$ python -q
>>> import numpy as np
>>> import numpy.linalg as la
>>> np.set_printoptions(precision=3, suppress=True, linewidth=160, sign=" ")
>>> A = np.load("block17.npy")
>>> A
array([[ 0.,  1.,  1.,  1.,  1.],
       [ 1.,  0.,  1.,  1.,  1.],
       [ 1.,  1.,  0.,  1.,  1.],
       [ 1.,  1.,  1.,  0.,  1.],
       [ 1.,  1.,  1.,  1.,  0.]])
>>> # equal to its transpose
>>> (A @ A)[0]
array([ 4.,  3.,  3.,  3.,  3.])
>>> np.sort(np.abs(np.fft.fft(A[0]))), np.sort(la.svd(A, compute_uv=False))
(array([ 1.,  1.,  1.,  1.,  4.]), array([ 1.,  1.,  1.,  1.,  4.]))
>>> Y = A / np.sqrt((A ** 2).mean(axis=1, keepdims=True))
>>> la.norm(Y, axis=1)
array([ 2.236,  2.236,  2.236,  2.236,  2.236])
>>> w, vecs = la.eig(A)
>>> np.round(A @ vecs[:, 0] - w[0] * vecs[:, 0], 3) + 0
array([ 0.,  0.,  0.,  0.,  0.])
>>> np.sort(la.eigvals(la.inv(A)))
array([-1.  , -1.  , -1.  , -1.  ,  0.25])
>>> np.sort(la.eigvals(A.T))
array([-1., -1., -1., -1.,  4.])
>>> w
array([-1.,  4., -1., -1., -1.])
>>> w, vecs = la.eigh(A)
>>> la.eigvalsh(A @ A)
array([  1.,   1.,   1.,   1.,  16.])
>>> np.abs(vecs[:, -1])
array([ 0.447,  0.447,  0.447,  0.447,  0.447])
>>> np.unique(w.round(6) + 0, return_counts=True)[1]
array([ 4,  1])
>>> (w > 1e-8).sum(), (w < -1e-8).sum()
(np.int64(1), np.int64(4))
>>> np.abs(vecs[:, -1]).round(6).argmax()
np.int64(0)
>>> la.svd(A, compute_uv=False)
array([ 4.,  1.,  1.,  1.,  1.])
>>> r0 = np.array([0, 2, 5, 9, 3])
>>> Y = A + np.outer(r0, np.eye(5)[0])
>>> Y
array([[  0.,   1.,   1.,   1.,   1.],
       [  3.,   0.,   1.,   1.,   1.],
       [  6.,   1.,   0.,   1.,   1.],
       [ 10.,   1.,   1.,   0.,   1.],
       [  4.,   1.,   1.,   1.,   0.]])
>>> la.matrix_rank(Y - A)
np.int64(1)
>>> la.matrix_rank(la.inv(Y) - la.inv(A), tol=1e-8)
np.int64(1)
>>> round(float(la.det(Y) / la.det(A)), 3), round(1 + la.solve(A, r0)[0], 3)
(5.75, np.float64(5.75))
>>> W0 = np.array([[1.2, 0.2, 1.7, -2.3],
...     [-0.5, -1.0, -0.5, 1.7],
...     [-0.3, 0.3, 0.1, 1.3],
...     [-0.4, 1.3, 1.9, -0.3],
...     [-0.1, -1.3, -0.8, 0.7],
...     [-1.0, 0.1, 0.2, 1.2]])
>>> rng = np.random.default_rng(796082)
>>> W0[3] = W0[4] + 0.05 * rng.normal(size=4)
>>> W0
array([[ 1.2  ,  0.2  ,  1.7  , -2.3  ],
       [-0.5  , -1.   , -0.5  ,  1.7  ],
       [-0.3  ,  0.3  ,  0.1  ,  1.3  ],
       [-0.238, -1.394, -0.754,  0.679],
       [-0.1  , -1.3  , -0.8  ,  0.7  ],
       [-1.   ,  0.1  ,  0.2  ,  1.2  ]])
>>> x = np.array([1, -3, 0, -1])
>>> target = W0 @ x
>>> np.round(la.pinv(W0) @ W0, 3) + 0
array([[ 1.,  0.,  0.,  0.],
       [ 0.,  1.,  0.,  0.],
       [ 0.,  0.,  1.,  0.],
       [ 0.,  0.,  0.,  1.]])
>>> np.round(la.solve(W0.T @ W0, W0.T @ target), 3) + 0
array([ 1., -3.,  0., -1.])
>>> target = target + 0.02 * rng.normal(size=6)
>>> target
array([ 2.907,  0.815, -2.497,  3.255,  3.107, -2.493])
>>> beta, *_ = la.lstsq(W0, target)
>>> np.round(W0.T @ (target - W0 @ beta), 3) + 0
array([ 0.,  0.,  0.,  0.])
>>> beta
array([ 1.005, -3.004,  0.011, -0.992])
>>> beta.round()
array([ 1., -3.,  0., -1.])
